$ python -q
>>> import numpy as np
>>> import numpy.linalg as la
>>> np.set_printoptions(precision=2, suppress=True, linewidth=100, sign=" ")
>>> A = np.loadtxt("out10.csv", delimiter=",")
>>> print(A)
[[-4.  8.  4. -4.]
 [ 0.  0.  0.  0.]
 [ 4. -8. -4.  4.]
 [ 4. -8. -4.  4.]
 [-2.  4.  2. -2.]]
>>> w1 = np.array([[1, 3, 3, 0], [0, 2, 3, 0], [2, 3, 0, 1], [0, 1, 0, 0]])
>>> c = np.array([2, 3, 3, 3])
>>> act = np.maximum(A @ w1 + c, 0)
>>> print(la.matrix_rank(act))
2
>>> print((act > 0).astype(int))
[[ 1  1  1  1]
 [ 1  1  1  1]
 [ 0  0  0  0]
 [ 0  0  0  0]
 [ 1  1  1  1]]
>>> print(act)
[[  6.  15.  15.   7.]
 [  2.   3.   3.   3.]
 [  0.   0.   0.   0.]
 [  0.   0.   0.   0.]
 [  4.   9.   9.   5.]]
>>> Z = np.array([[1, 3, 1], [3, 0, 1], [3, 2, 0], [1, 3, 3]])
>>> print(act @ Z)
[[ 103.   69.   42.]
 [  23.   21.   14.]
 [   0.    0.    0.]
 [   0.    0.    0.]
 [  63.   45.   28.]]
>>> print((act @ Z).round(6).argmax(axis=1))
[ 0  0  0  0  0]
>>> G = A.T @ A
>>> print(np.allclose(G, G.T))
True
>>> print(np.round(la.svd(A, compute_uv=False) ** 2, 2) + 0)
[ 364.    0.    0.    0.]
>>> print(np.diag(G))
[  52.  208.   52.   52.]
>>> print((A @ A.T).shape)
(5, 5)
>>> m1 = np.array([[1.0, 3.0, 0.0], [3.0, 0.0, 3.0], [0.0, 3.0, 3.0]])
>>> # symmetric, so the eigenvalues are real
>>> evals, evecs = la.eigh(m1)
>>> print(np.round(evecs.T @ m1 @ evecs, 2) + 0)
[[-3.43  0.    0.  ]
 [ 0.    1.9   0.  ]
 [ 0.    0.    5.53]]
>>> print(la.eigvalsh(m1 @ m1))
[  3.59  11.77  30.64]
>>> print(evals)
[-3.43  1.9   5.53]
>>> print(np.abs(evecs[:, -1]))
[ 0.39  0.59  0.7 ]
>>> print(la.eigvalsh(m1 + -1 * np.eye(3)))
[-4.43  0.9   4.53]
>>> evals, evecs = la.eigh(m1)
>>> x = np.array([0, 0, 1])
>>> print((np.sign(evecs[:, -1].round(6)) == np.sign(evecs[0, -1].round(6))).astype(int))
[ 1  1  1]
>>> print(la.eigvalsh(m1[1:, 1:]))
[-1.85  4.85]
>>> print(x @ m1 @ x / (x @ x), round(float(evals[0]), 2), round(float(evals[-1]), 2))
3.0 -3.43 5.53
>>> data = np.load("a.npy")
>>> print(data)
[[ 2.67  2.51  0.5   1.56 -1.8 ]
 [ 2.51  0.16  0.54  3.51  0.76]
 [ 0.5   0.54  3.85 -0.43 -5.  ]
 [ 1.56  3.51 -0.43 -0.66  3.51]
 [-1.8   0.76 -5.    3.51  1.99]]
>>> # symmetric
>>> evals, evecs = la.eig(data)
>>> print(np.round(data @ evecs[:, 0] - evals[0] * evecs[:, 0], 2) + 0)
[ 0.  0.  0.  0.  0.]
>>> print(round(np.prod(evals), 2))
814.56
>>> print(round(la.norm(data, 2), 2))
9.01
>>> print(round(la.norm(data) ** 2 / la.norm(data, 2) ** 2, 2))
1.88
>>> print(round(float(la.norm(data, 1)), 2), round(la.norm(data, np.inf), 2))
13.06 13.06
>>> print(np.round(la.norm(data[2], 1), 2), round(la.norm(data[2], np.inf), 2))
10.32 5.0
>>> print(la.norm(data, axis=1))
[ 4.4   4.42  6.37  5.26  6.72]
>>> print(la.norm(data, axis=1).argmax())
4
>>> G = data.T @ data
>>> print(np.diag(G))
[ 19.35  19.51  40.55  27.69  45.1 ]
>>> print((data @ data.T).shape)
(5, 5)
>>> print(round(np.trace(G), 2), np.round((data ** 2).sum(), 2))
152.21 152.21
>>> print(la.eigvalsh(G)[::-1])
[ 81.1   36.07  25.02   9.01   1.01]
>>> print(la.svd(data, compute_uv=False) ** 2)
[ 81.1   36.07  25.02   9.01   1.01]
>>> print(la.matrix_rank(G))
5
>>> Y = np.array([[-3, -2], [-1, 3]])
>>> Z = np.kron(Y, data)
>>> print(la.matrix_rank(Z))
10
>>> evals, evecs = la.eigh(data)
>>> print(np.abs(evecs[:, -1]))
[ 0.14  0.09  0.67  0.28  0.66]
>>> print(evals)
[-5.   -3.    1.    6.01  9.01]
>>> print((evals > 1e-8).sum(), (evals < -1e-8).sum())
3 2
>>> print(np.abs(evecs[:, -1]).round(6).argmax())
2
>>> print(np.round(evecs.T @ evecs, 2) + 0)
[[ 1.  0.  0.  0.  0.]
 [ 0.  1.  0.  0.  0.]
 [ 0.  0.  1.  0.  0.]
 [ 0.  0.  0.  1.  0.]
 [ 0.  0.  0.  0.  1.]]
>>> K = np.load("m.npy")
>>> print(K)
[[ -2.94  18.1   -7.98]
 [  3.64   3.46 -19.36]
 [  6.25  -8.41 -17.04]
 [ -5.74  18.92   3.01]
 [ -4.11  19.12  -4.17]
 [  5.16 -19.32  -0.05]
 [  4.1    1.87 -19.49]
 [ -6.64  15.75  10.39]
 [ -2.76  -6.28  18.79]
 [  2.22 -17.19   9.98]
 [  6.49 -10.34 -15.84]
 [  5.21 -19.31  -0.29]
 [  3.96   2.36 -19.46]
 [ -6.3    8.74  16.85]
 [ -4.4   19.26  -3.09]]
>>> # rows and columns are dependent
>>> print(la.cond(K) > 100)
True
>>> print(round(la.norm(K, 2) / la.norm(K), 2))
0.74
